$ ipython --no-banner

In [1]: import numpy as np

In [2]: from numpy import linalg as LA

In [3]: np.set_printoptions(precision=3, suppress=True, linewidth=100)

In [4]: tidy = lambda a: np.round(a, 3) + 0

In [5]: feats = np.array([[0, -3, 0, -3], [-2, 0, -2, 0], [0, -3, 0, -3], [-2, 0, -2, 0]])

In [6]: rank = LA.matrix_rank(feats)

In [7]: rank
Out[7]: np.int64(2)

In [8]: ns = LA.svd(feats)[2][rank:].T

In [9]: tidy(feats @ ns)
Out[9]: 
array([[0., 0.],
       [0., 0.],
       [0., 0.],
       [0., 0.]])

In [10]: [int(LA.matrix_rank(feats[:, :j + 1])) for j in range(4)]
Out[10]: [1, 2, 2, 2]

In [11]: ns.shape
Out[11]: (4, 2)

In [12]: (feats + feats.T) / 2
Out[12]: 
array([[ 0. , -2.5,  0. , -2.5],
       [-2.5,  0. , -2.5,  0. ],
       [ 0. , -2.5,  0. , -2.5],
       [-2.5,  0. , -2.5,  0. ]])

In [13]: tidy(np.sort(np.abs(LA.eigvals(feats))))
Out[13]: array([0.   , 0.   , 4.899, 4.899])

In [14]: feats @ feats
Out[14]: 
array([[12,  0, 12,  0],
       [ 0, 12,  0, 12],
       [12,  0, 12,  0],
       [ 0, 12,  0, 12]])

In [15]: (feats - feats.T) / 2
Out[15]: 
array([[ 0. , -0.5,  0. , -0.5],
       [ 0.5,  0. ,  0.5,  0. ],
       [ 0. , -0.5,  0. , -0.5],
       [ 0.5,  0. ,  0.5,  0. ]])

In [16]: U, sig, Vt = LA.svd(feats)

In [17]: vecs = Vt[:(sig > 1e-8).sum()]

In [18]: rng = np.random.default_rng(99)

In [19]: x0 = feats[1] + 3 * feats[3] + rng.integers(2) * np.eye(4)[1]

In [20]: x0
Out[20]: array([-8.,  1., -8.,  0.])

In [21]: tidy(np.diag(vecs.T @ vecs))
Out[21]: array([0.5, 0.5, 0.5, 0.5])

In [22]: tidy(LA.norm(x0 - vecs.T @ vecs @ x0))
Out[22]: np.float64(0.707)

In [23]: tidy(vecs.T @ vecs)
Out[23]: 
array([[0.5, 0. , 0.5, 0. ],
       [0. , 0.5, 0. , 0.5],
       [0.5, 0. , 0.5, 0. ],
       [0. , 0.5, 0. , 0.5]])

In [24]: arr = np.load("dump.npy")

In [25]: arr
Out[25]: 
array([[ 1.,  2.,  0.,  0.],
       [-2., -3.,  3.,  0.],
       [ 1., -1., -3.,  0.],
       [ 0.,  0.,  0.,  2.]])

In [26]: Y = feats / np.sqrt((feats ** 2).mean(axis=1, keepdims=True))

In [27]: LA.matrix_rank(feats - feats.mean(axis=1, keepdims=True))
Out[27]: np.int64(1)

In [28]: idx = rng.permutation(4)

In [29]: Y = arr[:, idx] * rng.choice([-1, 1], 4)

In [30]: Y
Out[30]: 
array([[ 0.,  1.,  0.,  2.],
       [ 3., -2.,  0., -3.],
       [-3.,  1.,  0., -1.],
       [ 0.,  0.,  2.,  0.]])

In [31]: U, _, Vt = LA.svd(arr.T @ Y)

In [32]: idx
Out[32]: array([2, 0, 3, 1])

In [33]: tidy(LA.lstsq(arr, Y)[0])
Out[33]: 
array([[0., 1., 0., 0.],
       [0., 0., 0., 1.],
       [1., 0., 0., 0.],
       [0., 0., 1., 0.]])

In [34]: def softmax(z):
    ...:     e = np.exp(z - z.max(axis=-1, keepdims=True))
    ...:     return e / e.sum(axis=-1, keepdims=True)
    ...: 

In [35]: tidy(softmax(arr[2]))
Out[35]: array([0.657, 0.089, 0.012, 0.242])

In [36]: S = arr @ arr.T / np.sqrt(4)

In [37]: softmax(S).round(6).argmax(axis=1)
Out[37]: array([0, 1, 2, 3])

In [38]: tidy(softmax(S + np.triu(np.full(S.shape, -np.inf), 1)))
Out[38]: 
array([[1.   , 0.   , 0.   , 0.   ],
       [0.   , 1.   , 0.   , 0.   ],
       [0.002, 0.   , 0.997, 0.   ],
       [0.096, 0.096, 0.096, 0.711]])

In [39]: tidy(softmax(S)[2] @ arr)
Out[39]: array([ 0.996, -0.989, -2.98 ,  0.008])

In [40]: A = np.loadtxt("mat.csv", delimiter=",")

In [41]: A
Out[41]: 
array([[ 0., -1.,  1.],
       [ 1.,  0., -1.],
       [-1.,  1.,  0.]])

In [42]: [round(float(x), 3) for x in LA.svd(A, compute_uv=False)[:3]]
Out[42]: [1.732, 1.732, 0.0]

In [43]: LA.cond(A) > 100
Out[43]: np.True_

In [44]: tidy(LA.norm(A, 2) / LA.norm(A))
Out[44]: np.float64(0.707)

In [45]: tidy(np.sort(np.abs(LA.eigvals(A))))
Out[45]: array([0.   , 1.732, 1.732])

In [46]: A @ A
Out[46]: 
array([[-2.,  1.,  1.],
       [ 1., -2.,  1.],
       [ 1.,  1., -2.]])

In [47]: np.allclose(A @ A.T, A.T @ A)
Out[47]: True

In [48]: np.trace(A)
Out[48]: np.float64(0.0)

In [49]: tidy(LA.matrix_power(A, 3))
Out[49]: 
array([[ 0.,  3., -3.],
       [-3.,  0.,  3.],
       [ 3., -3.,  0.]])

In [50]: rank = LA.matrix_rank(A)

In [51]: rank
Out[51]: np.int64(2)

In [52]: ns = LA.svd(A)[2][rank:].T

In [53]: [int(LA.matrix_rank(A[:, :j + 1])) for j in range(3)]
Out[53]: [1, 2, 2]

In [54]: [int(LA.matrix_rank(A[:i])) for i in range(1, len(A) + 1)]
Out[54]: [1, 2, 2]

In [55]: LA.matrix_rank(A.T @ A), LA.matrix_rank(A @ A.T)
Out[55]: (np.int64(2), np.int64(2))

In [56]: ns.shape
Out[56]: (3, 1)

In [57]: tidy(ns @ ns.T)
Out[57]: 
array([[0.333, 0.333, 0.333],
       [0.333, 0.333, 0.333],
       [0.333, 0.333, 0.333]])

In [58]: np.allclose(A[:-1].T @ LA.lstsq(A[:-1].T, A[-1])[0], A[-1])
Out[58]: True

In [59]: tidy(np.trace(LA.pinv(A) @ A))
Out[59]: np.float64(2.0)

In [60]: Y = np.array([[1, 0], [0, 2]])

In [61]: C = np.kron(Y, A)

In [62]: C.shape
Out[62]: (6, 6)

In [63]: M = np.load("out12.npy")

In [64]: M
Out[64]: 
array([[0.176, 0.353, 0.118, 0.353],
       [0.25 , 0.5  , 0.2  , 0.05 ],
       [0.5  , 0.   , 0.5  , 0.   ],
       [0.133, 0.467, 0.2  , 0.2  ]])

In [65]: Y = LA.inv(M)

In [66]: tidy(LA.inv(Y))
Out[66]: 
array([[0.176, 0.353, 0.118, 0.353],
       [0.25 , 0.5  , 0.2  , 0.05 ],
       [0.5  , 0.   , 0.5  , 0.   ],
       [0.133, 0.467, 0.2  , 0.2  ]])

In [67]: tidy(LA.cond(M))
Out[67]: np.float64(14.814)

In [68]: (np.abs(Y) > 1e-9).astype(int)
Out[68]: 
array([[1, 1, 1, 1],
       [1, 1, 1, 1],
       [1, 1, 1, 1],
       [1, 1, 1, 1]])

In [69]: tidy(LA.det(M) * LA.det(Y))
Out[69]: np.float64(1.0)

In [70]: tidy(Y)
Out[70]: 
array([[ 3.871,  4.76 ,  0.391, -8.022],
       [-0.674,  1.78 , -0.851,  0.745],
       [-3.871, -4.76 ,  1.609,  8.022],
       [ 2.871, -2.562,  0.118,  0.573]])

In [71]: tidy(LA.slogdet(M)[0])
Out[71]: np.float64(1.0)

In [72]: T = np.stack([Y, 2 * Y, Y[::-1]])

In [73]: tidy(LA.norm(T, axis=(1, 2)))
Out[73]: array([15.06 , 30.119, 15.06 ])

In [74]: T.shape
Out[74]: (3, 4, 4)

In [75]: tidy(np.einsum("bij,cij->bc", T, T))
Out[75]: 
array([[226.789, 453.577, -13.783],
       [453.577, 907.155, -27.566],
       [-13.783, -27.566, 226.789]])

In [76]: q, vecs = LA.qr(M[:, :3])[0], LA.qr(M[:, 3:])[0]

In [77]: sig = LA.svd(q.T @ vecs, compute_uv=False)

In [78]: (sig > 0.9).sum()
Out[78]: np.int64(0)

In [79]: tidy(LA.norm(q @ q.T - vecs @ vecs.T, 2))
Out[79]: np.float64(1.0)

In [80]: E = np.load("m.npy")

In [81]: E
Out[81]: 
array([[ 14.564, -24.545,  -0.078],
       [ 15.357, -25.149,   0.794],
       [ 15.637, -24.921,   0.43 ],
       [ 12.375, -23.001,  -0.716],
       [ 15.187, -25.613,  -0.445],
       [ 14.746, -24.299,   1.224],
       [ 14.594, -27.103,  -0.318],
       [ 15.271, -25.508,   0.824],
       [ 15.398, -22.36 ,  -0.74 ],
       [ 14.029, -24.72 ,   1.693],
       [ 15.82 , -24.542,  -1.045],
       [ 14.489, -24.736,  -0.474],
       [ 13.756, -25.697,  -1.025],
       [ 15.997, -26.416,   1.496],
       [ 16.389, -24.399,  -0.34 ],
       [ 16.16 , -24.915,  -2.343],
       [ 15.708, -24.066,   0.758],
       [ 14.397, -25.353,  -0.491],
       [ 15.218, -24.609,   0.633]])

In [82]: np.argsort(-LA.norm(E, axis=0).round(6), kind="stable")[:3]
Out[82]: array([1, 0, 2])

In [83]: LA.cond(E) > 100
Out[83]: np.False_

In [84]: mat = np.array([[2, 2, 0, 0], [1, 1, 2, 0]])

In [85]: mat[-1] = mat[0] + 4 * mat[1]

In [86]: mat
Out[86]: 
array([[2, 2, 0, 0],
       [6, 6, 8, 0]])

In [87]: # row 1 dominates

In [88]: r0, g = mat[1], mat[0]

In [89]: r0 @ g
Out[89]: np.int64(24)

In [90]: pr = (r0 @ g) / (r0 @ r0) * r0

In [91]: tidy((g - pr) @ r0)
Out[91]: np.float64(0.0)

In [92]: tidy(LA.norm(r0 + g) ** 2 + LA.norm(r0 - g) ** 2)
Out[92]: np.float64(288.0)

In [93]: r0 = np.array([1, -2])

In [94]: np.array([np.convolve(row, r0, "same") for row in mat])
Out[94]: 
array([[  2,  -2,  -4,   0],
       [  6,  -6,  -4, -16]])

In [95]: C2 = mat.T @ mat

In [96]: np.diag(C2)
Out[96]: array([40, 40, 64,  0])

In [97]: np.allclose(C2, C2.T)
Out[97]: True

In [98]: tidy(LA.eigvalsh(C2)[::-1])
Out[98]: array([140.352,   3.648,   0.   ,   0.   ])

In [99]: np.trace(C2), (mat ** 2).sum()
Out[99]: (np.int64(144), np.int64(144))

In [100]: Y = np.array([[8, 0, -3], [6, -2, -6]])

In [101]: C = np.kron(Y, mat)

In [102]: LA.matrix_rank(C)
Out[102]: np.int64(4)

In [103]: Y = mat / LA.norm(mat, axis=1, keepdims=True)

In [104]: C2 = Y @ Y.T

In [105]: tidy(C2)
Out[105]: 
array([[1.   , 0.728],
       [0.728, 1.   ]])

In [106]: tidy(C2[1])
Out[106]: array([0.728, 1.   ])

In [107]: tidy(np.degrees(np.arccos(np.clip(C2[1, 0], -1, 1))))
Out[107]: np.float64(43.314)

In [108]: (C2 - 2 * np.eye(2)).round(6).argmax(axis=1)
Out[108]: array([1, 0])

In [109]: m1 = np.load("run19.npy")

In [110]: m1
Out[110]: 
array([[3, 3, 5, 0],
       [3, 3, 5, 0],
       [3, 5, 0, 2]])

In [111]: # looks like rank 2

In [112]: U, sig, Vt = LA.svd(m1)

In [113]: np.argmax(sig[:-1] / (sig[1:] + 1e-6)) + 1
Out[113]: np.int64(2)

In [114]: Y = U[:, :2] @ np.diag(sig[:2]) @ Vt[:2]

In [115]: tidy(LA.norm(m1 - Y) / LA.norm(m1))
Out[115]: np.float64(0.0)

In [116]: np.argsort(-LA.norm(m1, axis=0).round(6), kind="stable")[:3]
Out[116]: array([2, 1, 0])

In [117]: LA.matrix_rank(m1, rtol=0.1)
Out[117]: np.int64(2)

In [118]: LA.cond(m1) > 100
Out[118]: np.True_

In [119]: X = np.load("test19.npy")

In [120]: tidy(X)
Out[120]: 
array([[-0.885,  0.269,  0.269, -0.269],
       [ 0.269,  0.962, -0.038,  0.038],
       [ 0.269, -0.038,  0.962,  0.038],
       [-0.269,  0.038,  0.038,  0.962]])

In [121]: np.einsum("ii->", X)
Out[121]: np.float64(2.0)

In [122]: tidy(LA.eigvals(X).sum().real)
Out[122]: np.float64(2.0)

In [123]: tidy(LA.eigvals(X))
Out[123]: array([-1.,  1.,  1.,  1.])

In [124]: tidy(np.einsum("ij,ji->", X, X))
Out[124]: np.float64(4.0)

In [125]: tidy(np.kron(np.eye(2, dtype=int), X))
Out[125]: 
array([[-0.885,  0.269,  0.269, -0.269,  0.   ,  0.   ,  0.   ,  0.   ],
       [ 0.269,  0.962, -0.038,  0.038,  0.   ,  0.   ,  0.   ,  0.   ],
       [ 0.269, -0.038,  0.962,  0.038,  0.   ,  0.   ,  0.   ,  0.   ],
       [-0.269,  0.038,  0.038,  0.962,  0.   ,  0.   ,  0.   ,  0.   ],
       [ 0.   ,  0.   ,  0.   ,  0.   , -0.885,  0.269,  0.269, -0.269],
       [ 0.   ,  0.   ,  0.   ,  0.   ,  0.269,  0.962, -0.038,  0.038],
       [ 0.   ,  0.   ,  0.   ,  0.   ,  0.269, -0.038,  0.962,  0.038],
       [ 0.   ,  0.   ,  0.   ,  0.   , -0.269,  0.038,  0.038,  0.962]])

In [126]: tidy(LA.det(2 * X)), tidy(LA.det(X))
Out[126]: (np.float64(-16.0), np.float64(-1.0))

In [127]: tidy(np.poly(X))
Out[127]: array([ 1., -2.,  0.,  2., -1.])

In [128]: Y = LA.invert(X)
---------------------------------------------------------------------------
AttributeError                            Traceback (most recent call last)
Cell In[128], line 1
----> 1 Y = LA.invert(X)

AttributeError: module 'numpy.linalg' has no attribute 'invert'

In [129]: Y = LA.inv(X)

In [130]: (np.abs(Y) > 1e-9).astype(int)
Out[130]: 
array([[1, 1, 1, 1],
       [1, 1, 1, 1],
       [1, 1, 1, 1],
       [1, 1, 1, 1]])

In [131]: tidy(LA.cond(X))
Out[131]: np.float64(1.0)

In [132]: tidy(LA.det(X) * LA.det(Y))
Out[132]: np.float64(1.0)

In [133]: np.allclose(Y, X.T)
Out[133]: True

In [134]: tidy(X @ Y)
Out[134]: 
array([[1., 0., 0., 0.],
       [0., 1., 0., 0.],
       [0., 0., 1., 0.],
       [0., 0., 0., 1.]])

In [135]: tidy(softmax(X[0] + -2))
Out[135]: array([0.109, 0.345, 0.345, 0.201])

In [136]: tidy(softmax(X).sum(axis=1))
Out[136]: array([1., 1., 1., 1.])

In [137]: tidy(softmax(10 * X[0]))
Out[137]: array([0.   , 0.499, 0.499, 0.002])

In [138]: S = X @ X.T / np.sqrt(4)

In [139]: tidy(softmax(S))
Out[139]: 
array([[0.355, 0.215, 0.215, 0.215],
       [0.215, 0.355, 0.215, 0.215],
       [0.215, 0.215, 0.355, 0.215],
       [0.215, 0.215, 0.215, 0.355]])

In [140]: x0 = np.array([6, 7, 9, 5])

In [141]: 4 - LA.matrix_rank(X - np.eye(4), tol=1e-8)
Out[141]: np.int64(3)

In [142]: tidy(LA.det(X))
Out[142]: np.float64(-1.0)

In [143]: [p for p in range(1, 25) if np.allclose(LA.matrix_power(X, p), np.eye(4))]
Out[143]: [2, 4, 6, 8, 10, 12, 14, 16, 18, 20, 22, 24]

In [144]: tidy(LA.inv(X))
Out[144]: 
array([[-0.885,  0.269,  0.269, -0.269],
       [ 0.269,  0.962, -0.038,  0.038],
       [ 0.269, -0.038,  0.962,  0.038],
       [-0.269,  0.038,  0.038,  0.962]])

In [145]: tidy(LA.norm(x0)), tidy(LA.norm(X @ x0))
Out[145]: (np.float64(13.82), np.float64(13.82))
